$ python -q
>>> import numpy as np
>>> np.set_printoptions(suppress=True, linewidth=200)
>>> data = np.load("sample7.npy")
>>> data
array([[-6.7, -0.3, -0.3, -0.8],
       [ 4.8, -0.4, -0.5,  3.5],
       [-7.9,  0.4, -0.3, -0.9],
       [-3.5, -0.6, -0.3,  0.7],
       [ 4.4,  0.4, -1.3,  3.5],
       [ 3. , -1.1,  1.2,  0.5],
       [ 1. , -0.2,  2. ,  2.8],
       [-6.9,  0. ,  0.3, -0.8],
       [ 3.6,  0.1,  1.7,  0.4],
       [-5.2, -0.3,  1.2, -0.4],
       [-2.1,  0.3,  0.8,  2.6],
       [-4.7,  0.5,  0.6,  0.3],
       [-8.7,  0.7, -1.8, -2.5],
       [ 2.1, -0.9,  0.6,  3.5],
       [ 2.9,  0.2, -0.5, -3.2],
       [ 4.6,  0. ,  0.8,  0.5],
       [ 1.8,  0.2, -0.3, -1.1],
       [ 1.2,  0.5,  3. ,  3.1],
       [-0.4, -0.3,  0.4,  0.8],
       [-9. , -1. ,  1.1, -4.8],
       [-9.1, -1.2,  0.8,  1.7],
       [ 8.8,  1.4, -1.9, -1.8],
       [-2.5,  0. , -0.6,  2.4],
       [ 2.4,  0.8,  1.6,  1.9],
       [ 1.5,  0.4, -0.2,  4.7]])
>>> B = np.c_[data[:, :3] @ np.array([[0, 0, 2], [-2, -3, 2], [2, 2, -1]]), np.array([9, 7, 5, 6, 3, 3, 0, 7, 3, 0, 5, 0, 0, 7, 8, 7, 4, 3, 8, 9, 6, 0, 4, 1, 3])]
>>> print(B.round(1))
[[  0.    0.3 -13.7   9. ]
 [ -0.2   0.2   9.3   7. ]
 [ -1.4  -1.8 -14.7   5. ]
 [  0.6   1.2  -7.9   6. ]
 [ -3.4  -3.8  10.9   3. ]
 [  4.6   5.7   2.6   3. ]
 [  4.4   4.6  -0.4   0. ]
 [  0.6   0.6 -14.1   7. ]
 [  3.2   3.1   5.7   3. ]
 [  3.    3.3 -12.2   0. ]
 [  1.    0.7  -4.4   5. ]
 [  0.2  -0.3  -9.    0. ]
 [ -5.   -5.7 -14.2   0. ]
 [  3.    3.9   1.8   7. ]
 [ -1.4  -1.6   6.7   8. ]
 [  1.6   1.6   8.4   7. ]
 [ -1.   -1.2   4.3   4. ]
 [  5.    4.5   0.4   3. ]
 [  1.4   1.7  -1.8   8. ]
 [  4.2   5.2 -21.1   9. ]
 [  4.    5.2 -21.4   6. ]
 [ -6.6  -8.   22.3   0. ]
 [ -1.2  -1.2  -4.4   4. ]
 [  1.6   0.8   4.8   1. ]
 [ -1.2  -1.6   4.    3. ]]
>>> np.round(np.linalg.lstsq(data, B[:, 0])[0], 1) + 0
array([ 0., -2.,  2.,  0.])
>>> np.round(np.linalg.norm(B - data @ np.linalg.lstsq(data, B)[0], axis=0), 1) + 0
array([ 0. ,  0. ,  0. , 23.8])
>>> print(np.linalg.matrix_rank(B))
4
